In [1]: import numpy as np

In [2]: np.set_printoptions(precision=2, suppress=True, linewidth=200, floatmode="fixed")

In [3]: def tidy(a):
   ...:     return np.round(a, 2) + 0
   ...: 

In [4]: data = np.load("m.npy")

In [5]: data
Out[5]: 
array([[ 2.00,  0.00,  0.50,  0.80,  1.20],
       [ 0.40,  0.80, -1.30, -1.00,  1.20],
       [ 0.30,  0.70,  0.10,  0.00,  2.70],
       [-1.40, -0.30,  0.20,  1.10,  0.10],
       [ 2.00, -1.10,  0.20, -0.70,  0.20],
       [ 0.29,  0.67,  0.16,  0.05,  2.68],
       [-0.50,  1.00,  0.70, -0.80, -1.00],
       [ 0.90,  0.30, -0.80,  0.80,  0.50],
       [ 0.50, -0.20,  0.70,  0.00,  0.60],
       [-0.90,  0.30,  0.40, -0.20,  0.20],
       [-1.30, -1.60, -1.90, -0.40, -0.60],
       [ 0.40, -1.10,  1.10,  1.30, -0.90]])

In [6]: out = data / np.sqrt((data ** 2).mean(axis=1, keepdims=True))

In [7]: np.linalg.matrix_rank(data - data.mean(axis=1, keepdims=True))
Out[7]: np.int64(4)

In [8]: tidy(out[5])
Out[8]: array([0.23, 0.54, 0.13, 0.04, 2.15])

In [9]: tidy(np.linalg.norm(out, axis=1))
Out[9]: array([2.24, 2.24, 2.24, 2.24, 2.24, 2.24, 2.24, 2.24, 2.24, 2.24, 2.24, 2.24])

In [10]: np.linalg.matrix_rank(out) == np.linalg.matrix_rank(data)
Out[10]: np.True_

In [11]: d = np.linalg.norm(data[:, None] - data[None], axis=-1)

In [12]: (d + 1e9 * np.eye(12)).round(6).argmin(axis=1)
Out[12]: array([8, 7, 5, 9, 8, 2, 9, 8, 9, 3, 3, 8])

In [13]: d[10].round(6).argsort(kind="stable")[:4]
Out[13]: array([10,  3,  9,  7])

In [14]: d.mean(axis=1).argmax()
Out[14]: np.int64(10)

In [15]: tidy(np.linalg.norm(data, axis=1))
Out[15]: array([2.52, 2.22, 2.81, 1.82, 2.40, 2.78, 1.84, 1.56, 1.07, 1.07, 2.89, 2.25])

In [16]: d.shape
Out[16]: (12, 12)

In [17]: tidy(np.linalg.norm(data - data.mean(axis=0), axis=1))
Out[17]: array([2.08, 2.00, 2.26, 2.00, 2.25, 2.23, 2.31, 1.32, 0.77, 1.32, 3.16, 2.45])

In [18]: Xc = (data - data.mean(axis=0)) / data.std(axis=0)

In [19]: np.argwhere(np.abs(Xc) > 2)
Out[19]: array([[10,  2]])

In [20]: beta = np.linalg.lstsq(np.delete(Xc, 0, axis=1), Xc[:, 0])[0]

In [21]: tidy(1 - np.var(Xc[:, 0] - np.delete(Xc, 0, axis=1) @ beta))
Out[21]: np.float64(0.23)

In [22]: K = np.load("test15.npy")

In [23]: tidy(K)
Out[23]: 
array([[ 9.46,  6.46,  4.23],
       [ 7.85,  4.85,  3.43],
       [ 9.03,  6.03,  4.01],
       [ 9.40,  6.40,  4.20],
       [ 9.62,  6.62,  4.31],
       [ 8.51,  5.51,  3.76],
       [11.63,  8.63,  5.32],
       [10.26,  7.26,  4.63],
       [ 8.73,  5.73,  3.86],
       [ 9.08,  6.08,  4.04],
       [ 6.83,  3.83,  2.92],
       [ 6.15,  3.15,  2.58],
       [ 9.50,  6.50,  4.25],
       [ 9.59,  6.59,  4.29],
       [ 9.37,  6.37,  4.19],
       [11.19,  8.19,  5.10],
       [12.33,  9.33,  5.67],
       [ 9.79,  6.79,  4.39],
       [ 7.67,  4.67,  3.33],
       [ 4.48,  1.48,  1.74],
       [ 9.97,  6.97,  4.49],
       [ 6.96,  3.96,  2.98],
       [ 6.46,  3.46,  2.73],
       [ 9.98,  6.98,  4.49],
       [ 6.60,  3.60,  2.80],
       [ 9.03,  6.03,  4.02],
       [ 7.06,  4.06,  3.03],
       [11.13,  8.13,  5.06],
       [ 8.15,  5.15,  3.57],
       [10.09,  7.09,  4.54],
       [11.49,  8.49,  5.24],
       [10.52,  7.52,  4.76],
       [ 9.55,  6.55,  4.27]])

In [24]: labels = K[:, 2] > np.median(K[:, 2])

In [25]: f = K[labels].mean(axis=0) - K[~labels].mean(axis=0)

In [26]: tidy((((K - K.mean(axis=0)) @ f > 0) == labels).mean())
Out[26]: np.float64(0.85)

In [27]: labels.astype(int)
Out[27]: array([1, 0, 0, 0, 1, 0, 1, 1, 0, 0, 0, 0, 1, 1, 0, 1, 1, 1, 0, 0, 1, 0, 0, 1, 0, 0, 0, 1, 0, 1, 1, 1, 1])

In [28]: np.argsort(-np.abs(f).round(6), kind="stable")
Out[28]: array([0, 1, 2])

In [29]: ((K - K.mean(axis=0)) @ f > 0).astype(int)
Out[29]: array([1, 0, 1, 1, 1, 0, 1, 1, 0, 1, 0, 0, 1, 1, 1, 1, 1, 1, 0, 0, 1, 0, 0, 1, 0, 1, 0, 1, 0, 1, 1, 1, 1])

In [30]: tidy(f)
Out[30]: array([2.65, 2.65, 1.33])
